% python3 -q
>>> import numpy as np
>>> from numpy import linalg as LA
>>> np.set_printoptions(precision=2, suppress=True, linewidth=100, legacy="1.25")
>>> def rd(a):
...     return np.round(a, 2) + 0
... 
>>> W0 = np.loadtxt("block4.csv", delimiter=",")
>>> W0
array([[0.67, 0.  , 0.33],
       [0.5 , 0.5 , 0.  ],
       [0.  , 0.  , 1.  ]])
>>> Uu, s, Vt = LA.svd(W0, full_matrices=False)
>>> print(rd(s))
[1.1  0.84 0.36]
>>> (s > 1e-8).sum()
3
>>> rd(Vt @ Vt.T)
array([[1., 0., 0.],
       [0., 1., 0.],
       [0., 0., 1.]])
>>> rd(s / s[0])
array([1.  , 0.76, 0.33])
>>> Uu.shape, s.shape, Vt.shape
((3, 3), (3,), (3, 3))
>>> rd(np.cumsum(s ** 2) / np.sum(s ** 2))
array([0.59, 0.94, 1.  ])
>>> rd(Uu.T @ W0 @ Vt.T)
array([[1.1 , 0.  , 0.  ],
       [0.  , 0.84, 0.  ],
       [0.  , 0.  , 0.36]])
>>> rd(np.sqrt((s ** 2).sum())), rd(LA.norm(W0))
(1.43, 1.43)
>>> T = np.stack([W0, -1 * W0, W0[::-1]])
>>> T.shape
(3, 3, 3)
>>> LA.matrix_rank(T.reshape(3, -1))
2
>>> vec = np.array([-3, 0, 3])
>>> a = np.maximum(W0 @ vec, 0)
>>> a
array([0., 0., 3.])
>>> W0 * (a > 1e-9)[:, None]
array([[0., 0., 0.],
       [0., 0., 0.],
       [0., 0., 1.]])
>>> np.flatnonzero(a > 1e-9)
array([2])
>>> rng = np.random.default_rng(99935)
>>> lab = rng.permutation(3)
>>> lab
array([1, 2, 0])
>>> Y = W0[lab][:, lab]
>>> Y
array([[0.5 , 0.  , 0.5 ],
       [0.  , 1.  , 0.  ],
       [0.  , 0.33, 0.67]])
>>> rd(LA.det(Y)), rd(LA.det(W0[lab]))
(0.34, 0.34)
>>> np.allclose(Y, W0)
False
>>> rd(np.sort(np.abs(LA.eigvals(Y))))
array([0.5 , 0.67, 1.  ])
>>> F = np.load("out8.npy")
>>> F
array([[ 2, -2,  0],
       [ 1,  0,  0],
       [ 0,  0, -1]])
>>> O, V = LA.qr(F[:, :1])[0], LA.qr(F[:, 1:])[0]
>>> s = LA.svd(O.T @ V, compute_uv=False)
>>> rd(s)
array([0.89])
>>> rd(np.degrees(np.arccos(s.clip(0, 1))))
array([26.57])
>>> rd(LA.norm(O @ O.T - V @ V.T, 2))
1.0
>>> print((s > 0.9).sum())
0
>>> print(F @ F)
[[ 2 -4  0]
 [ 2 -2  0]
 [ 0  0  1]]
>>> (LA.matrix_power((F != 0) + (F.T != 0) + np.eye(3), 3) > 0).astype(int)
array([[1, 1, 0],
       [1, 1, 0],
       [0, 0, 1]])
>>> np.flatnonzero(LA.matrix_power((F != 0) + (F.T != 0) + np.eye(3), 3)[2])
array([2])
>>> (F != 0).astype(int)
array([[1, 1, 0],
       [1, 0, 0],
       [0, 0, 1]])
>>> m1 = np.loadtxt("case14.csv", delimiter=",")
>>> print(m1)
[[  4.85  -1.25   0.27]
 [-11.62  12.41  -2.09]
 [ -8.39 -17.07   2.85]
 [  2.08  -0.25  -5.63]
 [  1.2   -9.58   0.68]
 [  2.63   1.96  -5.9 ]
 [  4.08   9.13  -6.22]
 [  9.56   8.6   10.82]
 [ -8.74   4.44  -3.62]
 [ -1.83   2.47  -0.49]
 [ -1.17   3.35   8.44]
 [ -0.14  -9.82  -9.7 ]
 [-13.02  -9.49   2.48]
 [ -7.24   2.5   -8.48]
 [ -7.58 -13.02  -7.7 ]
 [ -1.36  18.15 -14.75]
 [  2.11   3.89   1.58]
 [  3.99  -1.77 -20.81]
 [-11.93 -20.23 -19.54]
 [ -0.34  12.26  -2.03]
 [ -3.98   3.82  -1.93]
 [ 11.01  -9.02   7.24]
 [ 10.09  -0.47  -8.23]
 [  2.83 -12.52   6.06]
 [  1.25  -3.3   18.25]]
>>> G = np.cov(m1, rowvar=False)
>>> np.argsort(-m1.std(axis=0).round(6), kind="stable")
array([1, 2, 0])
>>> np.argwhere(np.triu(np.abs(np.corrcoef(m1.T)) > 0.8, 1))
array([], shape=(0, 2), dtype=int64)
>>> print(rd(np.polyfit(m1[:, 1], m1[:, 2], 1)))
[ 0.   -2.34]
>>> print(rd(np.corrcoef(m1[:, 1], m1[:, 2])[0, 1]))
-0.01
>>> basis = m1[[21, 14]].astype(float)
>>> for _ in range(3):
...     lab = LA.norm(m1[:, None] - basis, axis=-1).argmin(axis=1)
...     basis = np.array([m1[lab == j].mean(axis=0) for j in range(2)])
... 
>>> lab
array([0, 1, 1, 1, 0, 1, 0, 0, 1, 0, 0, 1, 1, 1, 1, 1, 0, 1, 1, 0, 1, 0, 0, 0, 0])
>>> np.bincount(lab)
array([12, 13])
>>> rd(basis[1] - basis[0])
array([ -8.66,  -2.48, -10.32])
>>> Xc = (m1 - m1.mean(axis=0)) / m1.std(axis=0)
>>> np.argwhere(np.abs(Xc) > 2)
array([[15,  1],
       [17,  2],
       [18,  1],
       [24,  2]])
>>> coef = LA.lstsq(np.delete(Xc, 2, axis=1), Xc[:, 2])[0]
>>> rd(1 - np.var(Xc[:, 2] - np.delete(Xc, 2, axis=1) @ coef))
0.05
>>> lab = m1[:, 2] > np.median(m1[:, 2])
>>> r0 = m1[lab].mean(axis=0) - m1[~lab].mean(axis=0)
>>> rd(r0)
array([ 2.37, -4.52, 13.51])
>>> D = LA.norm(m1[:, None] - m1[None], axis=-1)
>>> np.flatnonzero(D[13] < D.mean() / 2)
array([ 8, 13, 20])
